$ ipython --no-banner

In [1]: import numpy as np

In [2]: np.set_printoptions(precision=1, suppress=True, linewidth=160, sign=" ")

In [3]: X = np.loadtxt("w.csv", delimiter=",")

In [4]: X
Out[4]: 
array([[ 15.,  -9.,  -6.],
       [ 18., -12.,  -6.],
       [ 18.,  -9.,  -9.]])

In [5]: # null space of dimension 1

In [6]: rank = np.linalg.matrix_rank(X)

In [7]: rank
Out[7]: np.int64(2)

In [8]: N = np.linalg.svd(X)[2][rank:].T

In [9]: [int(np.linalg.matrix_rank(X[:i])) for i in range(1, len(X) + 1)]
Out[9]: [1, 2, 2]

In [10]: np.round(np.sort(np.abs(np.linalg.eigvals(X))), 1) + 0
Out[10]: array([ 0.,  3.,  3.])

In [11]: (X - X.T) / 2
Out[11]: 
array([[  0. , -13.5, -12. ],
       [ 13.5,   0. ,   1.5],
       [ 12. ,  -1.5,   0. ]])

In [12]: np.allclose(X @ X.T, X.T @ X)
Out[12]: False

In [13]: X @ X
Out[13]: 
array([[-45.,  27.,  18.],
       [-54.,  36.,  18.],
       [-54.,  27.,  27.]])

In [14]: np.linalg.matrix_power(X, 3)
Out[14]: 
array([[ 135.,  -81.,  -54.],
       [ 162., -108.,  -54.],
       [ 162.,  -81.,  -81.]])

In [15]: assert X == X.T
ValueError: The truth value of an array with more than one element is ambiguous. Use a.any() or a.all()


In [16]: x0 = np.array([1, 0, 1])

In [17]: a = np.maximum(X @ x0, 0)

In [18]: X.T @ a
Out[18]: array([ 513., -306., -207.])

In [19]: np.maximum(X @ x0, 0) - np.maximum(-X @ x0, 0)
Out[19]: array([  9.,  12.,   9.])

In [20]: np.flatnonzero(a > 1e-9)
Out[20]: array([ 0,  1,  2])

In [21]: np.tanh(X @ x0)
Out[21]: array([ 1.,  1.,  1.])

In [22]: np.maximum(X @ (3 * x0), 0)
Out[22]: array([ 27.,  36.,  27.])

In [23]: U, sv, VT = np.linalg.svd(X)

In [24]: evecs = VT[:(sv > 1e-8).sum()]

In [25]: rng = np.random.default_rng(9475)

In [26]: x0 = X[1] + 4 * X[2] + rng.integers(2) * np.eye(3)[0]

In [27]: x0
Out[27]: array([ 90., -48., -42.])

In [28]: np.diag(evecs.T @ evecs)
Out[28]: array([ 0.7,  0.7,  0.7])

In [29]: np.allclose(evecs.T @ evecs @ x0, x0)
Out[29]: True

In [30]: np.linalg.matrix_rank(np.vstack([X, x0]))
Out[30]: np.int64(2)

In [31]: np.kron(np.eye(2, dtype=int), X)
Out[31]: 
array([[ 15.,  -9.,  -6.,   0.,  -0.,  -0.],
       [ 18., -12.,  -6.,   0.,  -0.,  -0.],
       [ 18.,  -9.,  -9.,   0.,  -0.,  -0.],
       [  0.,  -0.,  -0.,  15.,  -9.,  -6.],
       [  0.,  -0.,  -0.,  18., -12.,  -6.],
       [  0.,  -0.,  -0.,  18.,  -9.,  -9.]])

In [32]: round(np.linalg.det(X[::-1]), 1)
Out[32]: np.float64(0.0)

In [33]: K = np.diag(10 * np.array([0, 0, 2])) + np.array([[-2, 2, 0], [-2, -2, 0], [0, -2, -1]])

In [34]: K
Out[34]: 
array([[-2,  2,  0],
       [-2, -2,  0],
       [ 0, -2, 19]])

In [35]: M2 = K ** -1
ValueError: Integers to negative integer powers are not allowed.


In [36]: M2 = np.linalg.invert(K)
AttributeError: module 'numpy.linalg' has no attribute 'invert'


In [37]: M2 = np.linalg.inv(K)

In [38]: round(float(np.linalg.det(K) * np.linalg.det(M2)), 1)
Out[38]: 1.0

In [39]: np.allclose(M2, K.T)
Out[39]: False

In [40]: M2.round(1) + 0
Out[40]: 
array([[-0.2, -0.2,  0. ],
       [ 0.2, -0.2,  0. ],
       [ 0. ,  0. ,  0.1]])

In [41]: np.poly(K)
Out[41]: array([   1.,  -15.,  -68., -152.])

In [42]: round(float(np.linalg.det(K.T)), 1)
Out[42]: 152.0

In [43]: np.einsum("ii->", K)
Out[43]: np.int64(15)

In [44]: round(np.linalg.det(K[::-1]), 1)
Out[44]: np.float64(-152.0)

In [45]: round(float(np.linalg.det(2 * K)), 1), round(np.linalg.det(K), 1)
Out[45]: (1216.0, np.float64(152.0))

In [46]: np.kron(np.eye(2, dtype=int), K)
Out[46]: 
array([[-2,  2,  0,  0,  0,  0],
       [-2, -2,  0,  0,  0,  0],
       [ 0, -2, 19,  0,  0,  0],
       [ 0,  0,  0, -2,  2,  0],
       [ 0,  0,  0, -2, -2,  0],
       [ 0,  0,  0,  0, -2, 19]])

In [47]: J = np.abs(np.array([[3, 3, 0], [0, -3, -3], [-2, -3, 3]])) + np.eye(3)

In [48]: J = J / J.sum(axis=1, keepdims=True)

In [49]: J
Out[49]: 
array([[ 0.6,  0.4,  0. ],
       [ 0. ,  0.6,  0.4],
       [ 0.2,  0.3,  0.4]])

In [50]: # row-stochastic, so 1 is an eigenvalue

In [51]: idx = rng.permutation(3)

In [52]: idx
Out[52]: array([ 1,  2,  0])

In [53]: M2 = J[idx][:, idx]

In [54]: M2
Out[54]: 
array([[ 0.6,  0.4,  0. ],
       [ 0.3,  0.4,  0.2],
       [ 0.4,  0. ,  0.6]])

In [55]: np.allclose(M2, J)
Out[55]: False

In [56]: np.diag(M2)
Out[56]: array([ 0.6,  0.4,  0.6])

In [57]: round(float(np.trace(M2)), 1)
Out[57]: 1.6

In [58]: np.sort(np.abs(np.linalg.eigvals(M2)))
Out[58]: array([ 0.3,  0.3,  1. ])

In [59]: np.round(np.einsum("ij,ji->", J, J), 1)
Out[59]: np.float64(1.1)

In [60]: round(float(np.linalg.det(2 * J)), 1), np.round(np.linalg.det(J), 1)
Out[60]: (0.8, np.float64(0.1))

In [61]: np.linalg.eigvals(J)
Out[61]: array([ 0.3+0.1j,  0.3-0.1j,  1. +0.j ])

In [62]: feats = np.array([[1, 0, 0], [3, 1, 0], [-6, 7, 1]])

In [63]: feats
Out[63]: 
array([[ 1,  0,  0],
       [ 3,  1,  0],
       [-6,  7,  1]])

In [64]: # triangular: eigenvalues sit on the diagonal

In [65]: round(float(np.linalg.norm(feats, 2) / np.linalg.norm(feats)), 1)
Out[65]: 1.0

In [66]: np.linalg.cond(feats) > 100
Out[66]: np.True_

In [67]: np.round(np.abs(np.linalg.svd(feats)[2][-1]), 1) + 0
Out[67]: array([ 0. ,  0.1,  1. ])

In [68]: [round(float(x), 1) for x in np.linalg.svd(feats, compute_uv=False)[:3]]
Out[68]: [9.4, 3.0, 0.0]

In [69]: idx = rng.permutation(3)

In [70]: idx
Out[70]: array([ 0,  1,  2])

In [71]: M2 = feats[idx][:, idx]

In [72]: np.sort(np.abs(np.linalg.eigvals(M2)))
Out[72]: array([ 1.,  1.,  1.])

In [73]: np.diag(M2)
Out[73]: array([ 1,  1,  1])

In [74]: M2 = feats ** -1
ValueError: Integers to negative integer powers are not allowed.


In [75]: M2 = np.linalg.inv(feats)

In [76]: np.round(np.linalg.det(feats) * np.linalg.det(M2), 1)
Out[76]: np.float64(1.0)

In [77]: np.round(feats @ M2, 1) + 0
Out[77]: 
array([[ 1.,  0.,  0.],
       [ 0.,  1.,  0.],
       [ 0.,  0.,  1.]])

In [78]: np.linalg.det(feats) * M2
Out[78]: 
array([[ 1., -0., -0.],
       [-3.,  1.,  0.],
       [27., -7.,  1.]])

In [79]: (np.abs(M2) > 1e-9).astype(int)
Out[79]: 
array([[ 1,  0,  0],
       [ 1,  1,  0],
       [ 1,  1,  1]])

In [80]: cent = np.array([[1, -2, -2, 0], [-1, 1, -1, 0], [3, 0, -2, 0], [-1, 0, 1, -1]])

In [81]: A = (rng.random((11, 4)) < 0.25) @ cent

In [82]: A
Out[82]: 
array([[ 2,  1, -3,  0],
       [-1,  0,  1, -1],
       [-1,  0,  1, -1],
       [-1,  1, -1,  0],
       [ 2,  0, -1, -1],
       [ 0,  0,  0,  0],
       [-1,  0,  1, -1],
       [-1,  0,  1, -1],
       [ 0,  0,  0,  0],
       [ 1, -2, -2,  0],
       [ 0,  0,  0,  0]])

In [83]: # row 2 repeats row 1

In [84]: cen = A - A.mean(axis=0)

In [85]: U, sv, VT = np.linalg.svd(cen, full_matrices=False)

In [86]: np.abs(VT[-1])
Out[86]: array([ 0.4,  0.1,  0.5,  0.8])

In [87]: np.searchsorted(np.cumsum(sv ** 2) / (sv ** 2).sum(), 0.9) + 1
Out[87]: np.int64(3)

In [88]: np.abs(VT[0]).argmax()
Out[88]: np.int64(2)

In [89]: (np.sign(U[:, 0]) == np.sign(U[0, 0])).astype(int)
Out[89]: array([ 1,  0,  0,  0,  1,  0,  0,  0,  0,  1,  0])

In [90]: C2 = np.cov(A, rowvar=False)

In [91]: np.argwhere(np.triu(np.abs(np.corrcoef(A.T)) > 0.8, 1))
Out[91]: array([[ 0,  2]])

In [92]: np.polyfit(A[:, 1], A[:, 3], 1)
Out[92]: array([ 0. , -0.5])

In [93]: C2.round(1) + 0
Out[93]: 
array([[ 1.4, -0.1, -1.3,  0.2],
       [-0.1,  0.6,  0. ,  0. ],
       [-1.3,  0. ,  1.8, -0.4],
       [ 0.2,  0. , -0.4,  0.3]])

In [94]: A.std(axis=0)
Out[94]: array([ 1.1,  0.7,  1.3,  0.5])

In [95]: cent = A[[0, 7]].astype(float)

In [96]: for _ in range(3):
    ...:     idx = np.linalg.norm(A[:, None] - cent, axis=-1).argmin(axis=1)
    ...:     cent = np.array([A[idx == j].mean(axis=0) for j in range(2)])
    ...: 

In [97]: idx
Out[97]: array([ 0,  1,  1,  1,  0,  1,  1,  1,  1,  0,  1])

In [98]: np.abs(cent[1] - cent[0]).argmax()
Out[98]: np.int64(2)

In [99]: cent
Out[99]: 
array([[ 1.7, -0.3, -2. , -0.3],
       [-0.6,  0.1,  0.4, -0.5]])

In [100]: np.bincount(idx)
Out[100]: array([ 3,  8])

In [101]: M2 = cent + rng.integers(-2, 3, (2, 1)) @ rng.integers(-2, 3, (1, 4))

In [102]: M2
Out[102]: 
array([[ 1.7, -0.3, -2. , -0.3],
       [-4.6,  0.1, -1.6, -2.5]])

In [103]: np.linalg.svd(M2 - cent, compute_uv=False)
Out[103]: array([ 4.9,  0. ])

In [104]: np.abs(M2 - cent).sum(axis=1)
Out[104]: array([ 0.,  8.])

In [105]: M2 - cent
Out[105]: 
array([[ 0.,  0.,  0.,  0.],
       [-4.,  0., -2., -2.]])

In [106]: np.linalg.matrix_rank(M2 - cent, tol=1e-8)
Out[106]: np.int64(1)

In [107]: r0 = np.array([5, 1, 4])

In [108]: np.round(np.convolve(M2[0], r0), 1) + 0
Out[108]: array([ 8.3,  0. , -3.7, -5. , -8.3, -1.3])

In [109]: np.round(np.array([np.convolve(row, r0, "same") for row in M2]), 1) + 0
Out[109]: 
array([[  0. ,  -3.7,  -5. ,  -8.3],
       [ -4. , -26.5, -13.6,  -9. ]])

In [110]: np.polyval(r0, M2[0])
Out[110]: array([ 19.6,   4.2,  22. ,   4.2])

In [111]: m1 = np.load("data.npy")

In [112]: m1
Out[112]: 
array([[  1,   2,   0,   2],
       [  1,   4,   2,   4],
       [  1,   5,   2,   4],
       [  3,   7,   2,   6],
       [  4,   8,   4,   6],
       [  6,   8,   5,   8],
       [  6,  10,   7,   8],
       [  7,  11,   7,   8],
       [  9,  11,   7,  10],
       [  9,  13,   9,  11],
       [ 11,  15,  11,  13],
       [ 12,  17,  11,  14],
       [ 14,  19,  12,  15],
       [ 15,  20,  13,  17],
       [ 16,  22,  14,  19],
       [ 16,  23,  16,  20],
       [ 17,  24,  16,  22],
       [ 19,  24,  18,  23],
       [ 20,  24,  19,  24],
       [ 20,  26,  19,  24],
       [ 21,  26,  20,  24],
       [ 22,  28,  21,  25],
       [ 24,  28,  22,  25],
       [ 26,  30,  22,  26],
       [ 26,  32,  24,  27],
       [ 28,  33,  25,  29],
       [ 29,  35,  26,  31],
       [ 30,  35,  28,  32],
       [ 32,  35,  29,  32]])

In [113]: d = np.linalg.norm(m1[:, None] - m1[None], axis=-1)

In [114]: d.mean(axis=1).argmax()
Out[114]: np.int64(0)

In [115]: d[22].round(6).argsort(kind="stable")[:4]
Out[115]: array([ 22,  21,  23,  20])

In [116]: M2 = np.c_[m1[:, :2] @ np.array([[-1, -2], [-1, -2]]), np.array([-2, 3, -1, 2, 2, 1, 1, 0, 1, -1, -3, 3, 3, -3, -3, 3, 3, 1, 2, -2, -3, -1, -3, 2, 0, -1, 2, 3, -2])]

In [117]: M2
Out[117]: 
array([[  -3,   -6,   -2],
       [  -5,  -10,    3],
       [  -6,  -12,   -1],
       [ -10,  -20,    2],
       [ -12,  -24,    2],
       [ -14,  -28,    1],
       [ -16,  -32,    1],
       [ -18,  -36,    0],
       [ -20,  -40,    1],
       [ -22,  -44,   -1],
       [ -26,  -52,   -3],
       [ -29,  -58,    3],
       [ -33,  -66,    3],
       [ -35,  -70,   -3],
       [ -38,  -76,   -3],
       [ -39,  -78,    3],
       [ -41,  -82,    3],
       [ -43,  -86,    1],
       [ -44,  -88,    2],
       [ -46,  -92,   -2],
       [ -47,  -94,   -3],
       [ -50, -100,   -1],
       [ -52, -104,   -3],
       [ -56, -112,    2],
       [ -58, -116,    0],
       [ -61, -122,   -1],
       [ -64, -128,    2],
       [ -65, -130,    3],
       [ -67, -134,   -2]])

In [118]: np.linalg.matrix_rank(np.c_[m1, M2])
Out[118]: np.int64(5)

In [119]: x0 = np.array([-4, 1, 7])

In [120]: np.einsum("ij,j->i", X, x0)
Out[120]: array([-111., -126., -144.])

In [121]: (X @ x0).argmax()
Out[121]: np.int64(0)

In [122]: X @ (2 * x0)
Out[122]: array([-222., -252., -288.])

In [123]: X @ np.eye(3)[0]
Out[123]: array([ 15.,  18.,  18.])

In [124]: X @ x0
Out[124]: array([-111., -126., -144.])

In [125]: np.linalg.norm(X @ x0) <= np.linalg.norm(X, 2) * np.linalg.norm(x0) + 1e-9
Out[125]: np.True_

In [126]: idx = rng.permutation(4)

In [127]: M2 = m1[:, idx] * rng.choice([-1, 1], 4)

In [128]: M2
Out[128]: 
array([[ -2,   0,  -1,   2],
       [ -4,  -2,  -1,   4],
       [ -4,  -2,  -1,   5],
       [ -6,  -2,  -3,   7],
       [ -6,  -4,  -4,   8],
       [ -8,  -5,  -6,   8],
       [ -8,  -7,  -6,  10],
       [ -8,  -7,  -7,  11],
       [-10,  -7,  -9,  11],
       [-11,  -9,  -9,  13],
       [-13, -11, -11,  15],
       [-14, -11, -12,  17],
       [-15, -12, -14,  19],
       [-17, -13, -15,  20],
       [-19, -14, -16,  22],
       [-20, -16, -16,  23],
       [-22, -16, -17,  24],
       [-23, -18, -19,  24],
       [-24, -19, -20,  24],
       [-24, -19, -20,  26],
       [-24, -20, -21,  26],
       [-25, -21, -22,  28],
       [-25, -22, -24,  28],
       [-26, -22, -26,  30],
       [-27, -24, -26,  32],
       [-29, -25, -28,  33],
       [-31, -26, -29,  35],
       [-32, -28, -30,  35],
       [-32, -29, -32,  35]])

In [129]: U, _, VT = np.linalg.svd(m1.T @ M2)

In [130]: np.round(U @ VT, 1) + 0
Out[130]: 
array([[ 0.,  0., -1.,  0.],
       [ 0.,  0.,  0.,  1.],
       [ 0., -1.,  0.,  0.],
       [-1.,  0.,  0.,  0.]])
